$ python3 -q
>>> import numpy as np
>>> from numpy import linalg as LA
>>> np.set_printoptions(precision=2, suppress=True, linewidth=200)
>>> E = np.load("x.npy")
>>> E
array([[ 5,  5,  5,  5,  5,  5,  5,  5,  5,  5],
       [ 5, 10, 10, 10, 10, 10, 10, 10, 10, 10],
       [ 5, 10, 15, 15, 15, 15, 15, 15, 15, 15],
       [ 5, 10, 15, 20, 20, 20, 20, 20, 20, 20],
       [ 5, 10, 15, 20, 25, 25, 25, 25, 25, 25],
       [ 5, 10, 15, 20, 25, 30, 30, 30, 30, 30],
       [ 5, 10, 15, 20, 25, 30, 35, 35, 35, 35],
       [ 5, 10, 15, 20, 25, 30, 35, 40, 40, 40],
       [ 5, 10, 15, 20, 25, 30, 35, 40, 45, 45],
       [ 5, 10, 15, 20, 25, 30, 35, 40, 45, 50]])
>>> r0, g = E[4], E[2]
>>> r0 @ r0
np.int64(4500)
>>> p = (r0 @ g) / (r0 @ r0) * r0
>>> np.outer(r0, g)
array([[ 25,  50,  75,  75,  75,  75,  75,  75,  75,  75],
       [ 50, 100, 150, 150, 150, 150, 150, 150, 150, 150],
       [ 75, 150, 225, 225, 225, 225, 225, 225, 225, 225],
       [100, 200, 300, 300, 300, 300, 300, 300, 300, 300],
       [125, 250, 375, 375, 375, 375, 375, 375, 375, 375],
       [125, 250, 375, 375, 375, 375, 375, 375, 375, 375],
       [125, 250, 375, 375, 375, 375, 375, 375, 375, 375],
       [125, 250, 375, 375, 375, 375, 375, 375, 375, 375],
       [125, 250, 375, 375, 375, 375, 375, 375, 375, 375],
       [125, 250, 375, 375, 375, 375, 375, 375, 375, 375]])
>>> g - p
array([ 1.78,  3.56,  5.33,  2.11, -1.11, -1.11, -1.11, -1.11, -1.11, -1.11])
>>> r0 = np.array([1, 3, 2, 0, 0, 0, 3, 3, 2, 1])
>>> Y = E + np.outer(r0, np.eye(10)[3])
>>> LA.matrix_rank(LA.inv(Y) - LA.inv(E), tol=1e-8)
np.int64(1)
>>> print(Y)
[[ 5.  5.  5.  6.  5.  5.  5.  5.  5.  5.]
 [ 5. 10. 10. 13. 10. 10. 10. 10. 10. 10.]
 [ 5. 10. 15. 17. 15. 15. 15. 15. 15. 15.]
 [ 5. 10. 15. 20. 20. 20. 20. 20. 20. 20.]
 [ 5. 10. 15. 20. 25. 25. 25. 25. 25. 25.]
 [ 5. 10. 15. 20. 25. 30. 30. 30. 30. 30.]
 [ 5. 10. 15. 23. 25. 30. 35. 35. 35. 35.]
 [ 5. 10. 15. 23. 25. 30. 35. 40. 40. 40.]
 [ 5. 10. 15. 22. 25. 30. 35. 40. 45. 45.]
 [ 5. 10. 15. 21. 25. 30. 35. 40. 45. 50.]]
>>> w1 = np.array([[1, 3, 2],
...     [2, 1, 1],
...     [1, 1, 3],
...     [0, 0, 2],
...     [1, 1, 0],
...     [3, 1, 1],
...     [0, 3, 0],
...     [0, 1, 0],
...     [3, 2, 1],
...     [0, 1, 2]])
>>> beta = np.array([-1, 5, 5])
>>> hid = np.maximum(E @ w1 + beta, 0)
>>> (hid > 0).astype(int)
array([[1, 1, 1],
       [1, 1, 1],
       [1, 1, 1],
       [1, 1, 1],
       [1, 1, 1],
       [1, 1, 1],
       [1, 1, 1],
       [1, 1, 1],
       [1, 1, 1],
       [1, 1, 1]])
>>> C = np.array([[0, 1, 2], [0, 2, 2], [1, 3, 0]])
>>> hid @ C
array([[  65,  399,  258],
       [ 115,  709,  468],
       [ 160,  984,  648],
       [ 190, 1199,  808],
       [ 210, 1384,  968],
       [ 230, 1554, 1108],
       [ 245, 1684, 1208],
       [ 260, 1784, 1278],
       [ 275, 1874, 1338],
       [ 285, 1914, 1348]])
>>> (hid @ C).round(6).argmax(axis=1)
array([1, 1, 1, 1, 1, 1, 1, 1, 1, 1])
>>> np.sort(np.abs(LA.eigvals(E)))
array([  1.28,   1.37,   1.54,   1.83,   2.33,   3.22,   5.  ,   9.37,  25.24, 223.83])
>>> E @ E
array([[ 250,  475,  675,  850, 1000, 1125, 1225, 1300, 1350, 1375],
       [ 475,  925, 1325, 1675, 1975, 2225, 2425, 2575, 2675, 2725],
       [ 675, 1325, 1925, 2450, 2900, 3275, 3575, 3800, 3950, 4025],
       [ 850, 1675, 2450, 3150, 3750, 4250, 4650, 4950, 5150, 5250],
       [1000, 1975, 2900, 3750, 4500, 5125, 5625, 6000, 6250, 6375],
       [1125, 2225, 3275, 4250, 5125, 5875, 6475, 6925, 7225, 7375],
       [1225, 2425, 3575, 4650, 5625, 6475, 7175, 7700, 8050, 8225],
       [1300, 2575, 3800, 4950, 6000, 6925, 7700, 8300, 8700, 8900],
       [1350, 2675, 3950, 5150, 6250, 7225, 8050, 8700, 9150, 9375],
       [1375, 2725, 4025, 5250, 6375, 7375, 8225, 8900, 9375, 9625]])
>>> LA.determinant(E)
Traceback (most recent call last):
  File "<python-input-23>", line 1, in <module>
    LA.determinant(E)
    ^^^^^^^^^^^^^^
AttributeError: module 'numpy.linalg' has no attribute 'determinant'
>>> mat = np.load("out17.npy")
>>> print(mat)
[[-0.56 -2.6  -0.48 -1.77 -0.49 -1.03 -1.54  1.    0.77  0.53]
 [-0.42 -1.23 -0.25  2.15 -0.76 -1.74  0.53  0.68 -0.82 -2.15]
 [-1.26 -0.67 -1.43 -0.24 -0.26  2.1   2.01  0.97  1.36 -0.77]
 [ 2.79 -0.05 -1.61  0.3   1.49 -0.87  0.59  1.02  1.06  0.21]
 [ 1.12 -0.52 -1.08  1.39 -2.64  0.72 -0.58 -1.36  0.71  1.1 ]
 [-0.14  1.85 -1.84 -0.6  -0.52  0.36 -2.18  0.63 -0.17 -1.79]
 [-1.12 -0.55 -0.36  1.33  2.03  0.06 -1.24 -1.88  1.77 -0.44]
 [ 0.98  0.26  1.28 -1.51 -0.97 -0.74  0.72 -1.32  1.83 -1.99]
 [ 1.54 -1.79  0.27 -0.4   0.74  2.04 -0.55 -0.76 -1.67 -1.35]
 [-0.56 -0.1  -2.16 -1.27  0.2  -1.18  1.22 -2.12 -1.39  0.2 ]]
>>> round(float(np.abs(LA.eigvals(mat)).max()), 2)
4.0
>>> LA.determinant(mat)
Traceback (most recent call last):
  File "<python-input-27>", line 1, in <module>
    LA.determinant(mat)
    ^^^^^^^^^^^^^^
AttributeError: module 'numpy.linalg' has no attribute 'determinant'
>>> mat.inv()
Traceback (most recent call last):
  File "<python-input-28>", line 1, in <module>
    mat.inv()
    ^^^^^^^
AttributeError: 'numpy.ndarray' object has no attribute 'inv'
>>> C = np.array([[1, 1, 3], [1, 2, 3]])
>>> rng = np.random.default_rng(589)
>>> X = rng.normal(size=(20, 2)) @ C + np.array([1, 3, 1])
>>> print(X)
[[ 0.11  1.92 -1.66]
 [ 1.1   2.87  1.29]
 [ 1.73  3.46  3.19]
 [ 0.04  0.92 -1.89]
 [-0.44  0.7  -3.32]
 [ 0.9   3.97  0.71]
 [ 0.57  1.58 -0.28]
 [-1.22  0.51 -5.65]
 [ 2.73  6.23  6.19]
 [ 1.5   2.59  2.5 ]
 [ 2.63  5.42  5.9 ]
 [ 1.53  3.3   2.6 ]
 [ 1.84  3.49  3.53]
 [-0.36  0.65 -3.07]
 [ 0.02  1.   -1.93]
 [ 2.24  5.02  4.73]
 [ 0.91  2.61  0.72]
 [ 0.78  1.8   0.34]
 [ 2.7   4.46  6.11]
 [ 1.04  2.72  1.13]]
>>> cen = X - X.mean(axis=1)
Traceback (most recent call last):
  File "<python-input-33>", line 1, in <module>
    cen = X - X.mean(axis=1)
          ~~^~~~~~~~~~~~~~~~
ValueError: operands could not be broadcast together with shapes (20,3) (20,) 
>>> cen = X - X.mean(axis=0)
>>> left, sigma, vt = LA.svd(cen, full_matrices=False)
>>> np.round(cen.mean(axis=0), 2) + 0
array([0., 0., 0.])
>>> np.round(np.abs(vt[-1]), 2) + 0
array([0.95, 0.  , 0.32])
>>> vec = np.array([-6, -4, 7])
>>> h1 = np.maximum(X @ vec, 0)
>>> np.tanh(X @ vec)
array([-1.  , -1.  , -0.95, -1.  , -1.  , -1.  , -1.  , -1.  ,  0.97, -0.95,  1.  , -1.  , -0.31, -1.  , -1.  , -0.4 , -1.  , -1.  ,  1.  , -1.  ])
>>> X.T @ h1
array([39.09, 72.1 , 88.2 ])
>>> X * (h1 > 1e-9)[:, None]
array([[ 0.  ,  0.  , -0.  ],
       [ 0.  ,  0.  ,  0.  ],
       [ 0.  ,  0.  ,  0.  ],
       [ 0.  ,  0.  , -0.  ],
       [-0.  ,  0.  , -0.  ],
       [ 0.  ,  0.  ,  0.  ],
       [ 0.  ,  0.  , -0.  ],
       [-0.  ,  0.  , -0.  ],
       [ 2.73,  6.23,  6.19],
       [ 0.  ,  0.  ,  0.  ],
       [ 2.63,  5.42,  5.9 ],
       [ 0.  ,  0.  ,  0.  ],
       [ 0.  ,  0.  ,  0.  ],
       [-0.  ,  0.  , -0.  ],
       [ 0.  ,  0.  , -0.  ],
       [ 0.  ,  0.  ,  0.  ],
       [ 0.  ,  0.  ,  0.  ],
       [ 0.  ,  0.  ,  0.  ],
       [ 2.7 ,  4.46,  6.11],
       [ 0.  ,  0.  ,  0.  ]])
>>> np.flatnonzero(h1 > 1e-9)
array([ 8, 10, 18])
>>> left, sigma, vt = LA.svd(X)
>>> print(sigma)
[20.55  7.9   0.71]
>>> Y = left[:, :2] @ np.diag(sigma[:2]) @ vt[:2]
>>> print(LA.matrix_rank(X, rtol=0.05))
2
>>> np.round(np.abs(X - Y).max(), 2)
np.float64(0.3)
>>> cen = (X - X.mean(axis=0)) / X.std(axis=0)
>>> print(cen.std(axis=0))
[1. 1. 1.]
>>> beta = LA.lstsq(np.delete(cen, 0, axis=1), cen[:, 0])[0]
>>> np.abs(beta).argmax()
np.int64(1)
